>>> import numpy as np
>>> from numpy import linalg as LA
>>> np.set_printoptions(precision=2, suppress=True, linewidth=200)
>>> mat = np.vander(np.arange(4) - 2, 4, increasing=True)
>>> print(mat)
[[ 1 -2  4 -8]
 [ 1 -1  1 -1]
 [ 1  0  0  0]
 [ 1  1  1  1]]
>>> print(np.round(LA.det(mat[::-1]), 2))
12.0
>>> print(np.einsum("ij,ji->", mat, mat))
-11
>>> print(LA.eigvals(mat))
[ 1.57+3.04j  1.57-3.04j -1.44+0.j   -0.71+0.j  ]
>>> print(np.round(LA.det(2 * mat), 2), np.round(LA.det(mat), 2))
192.0 12.0
>>> print(round(LA.det(mat.T), 2))
12.0
>>> x0 = np.array([2, 1, 1, -2])
>>> y = mat @ x0
>>> b, lr = np.zeros(4), 1 / LA.norm(mat, 2) ** 2
>>> for i in range(6):
...     b -= lr * mat.T @ (mat @ b - y)
...     if i % 2 == 0: print(i, round(LA.norm(mat @ b - y), 2))
... 
0 3.48
2 3.16
4 2.87
>>> print(b)
[ 0.58 -0.35  1.17 -1.74]
>>> print(round(float(LA.cond(mat)), 2))
17.32
>>> print(round(LA.norm(mat, 1), 2), round(LA.norm(mat, np.inf), 2))
10.0 15.0
>>> print(LA.norm(mat, axis=1))
[9.22 2.   1.   2.  ]
>>> print(mat[1] @ mat[2])
1
>>> A2 = mat / np.sqrt((mat ** 2).mean(axis=1, keepdims=True))
>>> print(LA.norm(A2, axis=1))
[2. 2. 2. 2.]
>>> print(LA.matrix_rank(A2) == LA.matrix_rank(mat))
True
>>> print(mat - mat.mean(axis=1, keepdims=True))
[[ 2.25 -0.75  5.25 -6.75]
 [ 1.   -1.    1.   -1.  ]
 [ 0.75 -0.25 -0.25 -0.25]
 [ 0.    0.    0.    0.  ]]
>>> data = np.array([[-1.8, -1.4, -0.9, -0.9],
...     [0.08, 2.76, -0.71, 0.15],
...     [0.0, -1.6, 1.7, 0.7],
...     [0.1, 2.1, -0.8, 0.2]])
>>> ev, vecs = LA.eig(data)
>>> print(round(np.prod(ev), 2))
-1.48
>>> rng = np.random.default_rng(68)
>>> z = rng.permutation(4)
>>> A2 = data[:, z] * rng.choice([-1, 1], 4)
>>> print(A2)
[[-1.4   1.8  -0.9  -0.9 ]
 [ 2.76 -0.08 -0.71  0.15]
 [-1.6  -0.    1.7   0.7 ]
 [ 2.1  -0.1  -0.8   0.2 ]]
>>> U, _, vt = LA.svd(data.T @ A2)
>>> print(np.round(LA.lstsq(data, A2)[0], 2) + 0)
[[ 0. -1.  0.  0.]
 [ 1.  0.  0.  0.]
 [ 0.  0.  1.  0.]
 [ 0.  0.  0.  1.]]
>>> print(np.round(U @ vt, 2) + 0)
[[ 0. -1.  0.  0.]
 [ 1.  0.  0.  0.]
 [ 0.  0.  1.  0.]
 [ 0.  0.  0.  1.]]
>>> print(np.poly(data))
[ 1.   -2.86 -3.49  7.08 -1.48]
>>> print(round(LA.det(2 * data), 2), np.round(LA.det(data), 2))
-23.7 -1.48
>>> Q, vecs = LA.qr(data[:, :1])[0], LA.qr(data[:, 1:])[0]
>>> s = LA.svd(Q.T @ vecs, compute_uv=False)
>>> print(np.degrees(np.arccos(s.clip(0, 1))))
[33.26]
>>> A2 = np.array([[2], [2], [2], [2]])
>>> m1 = np.block([[np.zeros((4, 4)), A2], [A2.T, np.zeros((1, 1))]])
>>> print(m1)
[[0. 0. 0. 0. 2.]
 [0. 0. 0. 0. 2.]
 [0. 0. 0. 0. 2.]
 [0. 0. 0. 0. 2.]
 [2. 2. 2. 2. 0.]]
>>> # rank 2
>>> U, s, vt = LA.svd(m1)
>>> vecs = vt[:(s > 1e-8).sum()]
>>> x0 = m1[3] + 3 * m1[1] + rng.integers(2) * np.eye(5)[3]
>>> print(x0)
[0. 0. 0. 1. 8.]
>>> print(vecs.T @ vecs)
[[0.25 0.25 0.25 0.25 0.  ]
 [0.25 0.25 0.25 0.25 0.  ]
 [0.25 0.25 0.25 0.25 0.  ]
 [0.25 0.25 0.25 0.25 0.  ]
 [0.   0.   0.   0.   1.  ]]
>>> P = np.triu(np.array([[4, -9, 8, 9, 2],
...     [-4, 2, 2, 8, 0],
...     [-7, 1, -2, -2, 0],
...     [-1, 2, -7, -6, 3],
...     [-4, -1, -2, 5, 3]]), 1) + np.eye(5)
>>> A2 = P @ m1 @ LA.inv(P)
>>> print(np.trace(A2), np.trace(m1))
0.0 0.0
>>> print(round(float(LA.det(A2)), 2))
0.0
>>> A2 = np.array([[0, 1], [0, 0]])
>>> Z = np.kron(A2, m1)
>>> print(round(LA.norm(Z, 2), 2), round(LA.norm(A2, 2) * LA.norm(m1, 2), 2))
4.0 4.0
>>> print(Z.shape)
(10, 10)
>>> print([round(float(x), 2) for x in LA.svd(m1, compute_uv=False)[:3]])
[4.0, 4.0, 0.0]
>>> print(np.argsort(-LA.norm(m1, axis=0).round(6), kind="stable")[:3])
[4 0 1]
>>> A2 = np.array([[-1, -5], [3, -3]])
>>> Z = np.array([[5, 4], [1, 3]])
>>> K = np.kron(A2, Z)
>>> print(K)
[[ -5  -4 -25 -20]
 [ -1  -3  -5 -15]
 [ 15  12 -15 -12]
 [  3   9  -3  -9]]
>>> r0, g = K[3], K[1]
>>> print(r0 @ r0)
180
>>> print(r0 @ g)
120
>>> pr = (r0 @ g) / (r0 @ r0) * r0
>>> print(LA.matrix_rank(np.outer(r0, g)))
1
>>> print(g - pr)
[-3. -9. -3. -9.]
>>> U, s, vt = LA.svd(K, full_matrices=False)
>>> print(np.abs(vt[0]))
[0.11 0.11 0.71 0.69]
>>> print(np.allclose(U * s @ vt, K))
True
>>> print(U.shape, s.shape, vt.shape)
(4, 4) (4,) (4, 4)
>>> print(s / s[0])
[1.   0.52 0.23 0.12]
>>> print(np.cumsum(s ** 2) / np.sum(s ** 2))
[0.75 0.95 0.99 1.  ]
>>> print(s)
[41.   21.3   9.3   4.83]
>>> print(np.abs(U[:, 0]).round(6).argmax())
0
>>> print(round(float(np.sqrt((s ** 2).sum())), 2), round(LA.norm(K), 2))
47.37 47.37
>>> print(np.round(U.T @ K @ vt.T, 2) + 0)
[[41.    0.    0.    0.  ]
 [ 0.   21.3   0.    0.  ]
 [ 0.    0.    9.3   0.  ]
 [ 0.    0.    0.    4.83]]
>>> C2 = K.T @ K
>>> print(np.allclose(C2, C2.T))
True
>>> print(np.diag(C2))
[260 250 884 850]
>>> print(C2)
[[ 260  230 -104  -92]
 [ 230  250  -92 -100]
 [-104  -92  884  782]
 [ -92 -100  782  850]]
>>> print(np.trace(C2), (K ** 2).sum())
2244 2244
>>> T = np.stack([K, -2 * K, K[::-1]])
>>> print(LA.det(T))
[ 39204. 627264.  39204.]
>>> print((T @ K.T).shape)
(3, 4, 4)
>>> Q, Rm = LA.qr(K)
>>> print(Rm.round(2) + 0)
[[ 16.12  14.26  -6.45  -5.71]
 [  0.     6.82   0.    -2.73]
 [  0.     0.    29.02  25.68]
 [  0.     0.     0.   -12.28]]
>>> print(np.abs(np.diag(Rm)))
[16.12  6.82 29.02 12.28]
>>> print(np.round(abs(Rm[0, 0]), 2), round(float(LA.norm(K[:, 0])), 2))
16.12 16.12
>>> print(np.round(Q.T @ Q, 2) + 0)
[[1. 0. 0. 0.]
 [0. 1. 0. 0.]
 [0. 0. 1. 0.]
 [0. 0. 0. 1.]]
>>> print(Q @ Rm)
[[ -5.  -4. -25. -20.]
 [ -1.  -3.  -5. -15.]
 [ 15.  12. -15. -12.]
 [  3.   9.  -3.  -9.]]
>>> E = np.loadtxt("data.csv", delimiter=",")
>>> print(E)
[[ 0.  2.  3.  2.]
 [ 0.  3.  6.  5.]
 [ 2.  4.  8.  8.]
 [ 4.  6.  9.  8.]
 [ 6.  7. 11.  9.]
 [ 6.  9. 12.  9.]
 [ 8. 12. 14. 10.]
 [ 8. 12. 14. 13.]
 [10. 14. 16. 13.]
 [12. 16. 16. 13.]
 [15. 18. 18. 15.]
 [15. 19. 21. 16.]
 [15. 21. 24. 16.]
 [16. 21. 24. 16.]
 [16. 24. 24. 16.]
 [19. 25. 26. 17.]
 [21. 25. 26. 19.]
 [24. 28. 28. 20.]
 [26. 31. 31. 20.]
 [26. 34. 33. 20.]
 [26. 37. 35. 21.]
 [29. 40. 38. 22.]
 [30. 42. 38. 23.]
 [30. 43. 40. 25.]
 [30. 43. 43. 27.]
 [30. 44. 44. 27.]
 [33. 47. 46. 30.]]
>>> Ac = (E - E.mean(axis=0)) / E.std(axis=0)
>>> print(np.argwhere(np.abs(Ac) > 2))
[[0 3]]
>>> b = LA.lstsq(np.delete(Ac, 3, axis=1), Ac[:, 3])[0]
>>> print(np.abs(b).argmax())
2
>>> print(b)
[ 0.46 -0.88  1.41]
>>> print(np.round(1 - np.var(Ac[:, 3] - np.delete(Ac, 3, axis=1) @ b), 2))
0.98
>>> dist = LA.norm(E[:, None] - E[None], axis=-1)
>>> print(dist[21].round(6).argsort(kind="stable")[:4])
[21 22 23 20]
>>> print(np.flatnonzero(dist[21] < dist.mean() / 2))
[18 19 20 21 22 23 24 25]
>>> print(dist[:5, :5])
[[ 0.    4.36  8.31 10.2  13.19]
 [ 4.36  0.    4.24  6.56  9.64]
 [ 8.31  4.24  0.    3.    5.92]
 [10.2   6.56  3.    0.    3.16]
 [13.19  9.64  5.92  3.16  0.  ]]
>>> U, s, vt = LA.svd(E)
>>> print(np.argmax(s[:-1] / (s[1:] + 1e-6)) + 1)
1
>>> A2 = U[:, :1] @ np.diag(s[:1]) @ vt[:1]
>>> print(LA.matrix_rank(E, rtol=0.05))
2
>>> print(np.round(np.abs(E - A2).max(), 2))
4.13
>>> F = np.array([[0, -1, 1], [-1, -4, 3], [3, -4, -1], [1, -2, 1]])
>>> F[:, 2] = 4 * F[:, 1]
>>> print(F)
[[  0  -1  -4]
 [ -1  -4 -16]
 [  3  -4 -16]
 [  1  -2  -8]]
>>> U, s, vt = LA.svd(F)
>>> print(s.round(2) + 0)
[25.13  2.87  0.  ]
>>> A2 = U[:, :2] @ np.diag(s[:2]) @ vt[:2]
>>> print(np.round(LA.norm(F - A2, 2), 2), round(float(s[2]), 2))
0.0 0.0
>>> print(np.round(LA.eigvalsh(m1).min(), 2))
-4.0
>>> print([round(float(LA.det(m1[:i, :i])), 2) + 0 for i in range(1, 6)])
[0.0, 0.0, 0.0, 0.0, 0.0]
>>> print(np.all(LA.eigvalsh(m1) > 0))
False
>>> Z = np.array([[-3, 0, -3, -2], [-2, -2, 0, 0], [1, 2, 2, 3], [-1, 1, -1, 0]])
>>> A = (rng.random((16, 4)) < 0.25) @ Z
>>> print(A)
[[ 1  2  2  3]
 [-1  0  2  3]
 [-1  1 -1  0]
 [ 0  0  0  0]
 [-3 -1 -1  0]
 [-2  1  1  3]
 [-5 -2 -3 -2]
 [-1  1 -1  0]
 [ 0  0  0  0]
 [ 0  0  0  0]
 [-3 -1 -1  0]
 [ 0  0  0  0]
 [ 1  2  2  3]
 [ 0  0  0  0]
 [-5 -2 -3 -2]
 [ 0  0  0  0]]
>>> z = A[:, 0] > np.median(A[:, 0])
>>> r0 = A[z].mean(axis=0) - A[~z].mean(axis=0)
>>> print(z.astype(int))
[1 0 0 1 0 0 0 0 1 1 0 1 1 1 0 1]
>>> print(round((((A - A.mean(axis=0)) @ r0 > 0) == z).mean(), 2))
0.88
>>> print(((A - A.mean(axis=0)) @ r0 > 0).astype(int))
[1 1 0 1 0 1 0 0 1 1 0 1 1 1 0 1]
>>> C2 = np.cov(A, rowvar=False)
>>> print(round(np.corrcoef(A[:, 2], A[:, 1])[0, 1], 2))
0.79
>>> print(C2.shape)
(4, 4)
>>> print(np.polyfit(A[:, 2], A[:, 1], 1))
[0.62 0.18]
>>> print(C2)
[[3.63 1.81 2.3  1.77]
 [1.81 1.4  1.41 1.5 ]
 [2.3  1.41 2.3  2.3 ]
 [1.77 1.5  2.3  2.67]]
>>> Ac = A - A.mean(axis=0)
>>> vecs = LA.svd(Ac)[2][:3]
>>> A2 = Ac - Ac @ vecs.T @ vecs
>>> print(A2.std(axis=0))
[0.01 0.01 0.02 0.01]
>>> print(np.diag(vecs.T @ vecs))
[0.89 0.89 0.54 0.68]
>>> print(np.round(LA.norm(A2) / LA.norm(Ac), 2))
0.01
>>> print(LA.norm(A2, axis=1).round(6).argmax())
4
>>> print(np.round(np.cov(Ac @ vecs.T, rowvar=False), 2) + 0)
[[8.23 0.   0.  ]
 [0.   1.41 0.  ]
 [0.   0.   0.34]]
>>> U, s, vt = LA.svd(A)
>>> print(np.argmax(s[:-1] / (s[1:] + 1e-6)) + 1)
3
>>> A2 = U[:, :3] @ np.diag(s[:3]) @ vt[:3]
>>> print(round(LA.norm(A - A2, 2), 2), round(s[3], 2))
0.09 0.09
>>> print(round(float(np.abs(A - A2).max()), 2))
0.03
>>> print(np.round(LA.norm(A - A2) / LA.norm(A), 2))
0.01
>>> print(LA.matrix_rank(A, rtol=0.05))
3
>>> print(A2.round(2) + 0)
[[ 1.01  1.99  1.98  3.02]
 [-1.    0.    2.    3.  ]
 [-1.01  1.01 -0.99 -0.01]
 [ 0.    0.    0.    0.  ]
 [-3.01 -0.99 -0.97 -0.02]
 [-2.    1.    1.01  2.99]
 [-4.99 -2.01 -3.02 -1.98]
 [-1.01  1.01 -0.99 -0.01]
 [ 0.    0.    0.    0.  ]
 [ 0.    0.    0.    0.  ]
 [-3.01 -0.99 -0.97 -0.02]
 [ 0.    0.    0.    0.  ]
 [ 1.01  1.99  1.98  3.02]
 [ 0.    0.    0.    0.  ]
 [-4.99 -2.01 -3.02 -1.98]
 [ 0.    0.    0.    0.  ]]
>>> x0 = np.array([3, 3, -2, -2])
>>> y = data @ x0
>>> print(y)
[-6.    9.64 -9.6   7.8 ]
>>> print(np.round(LA.solve(data, data[:, 1]), 2) + 0)
[0. 1. 0. 0.]
>>> print(np.round(LA.solve(data.T, data[3]), 2) + 0)
[0. 0. 0. 1.]
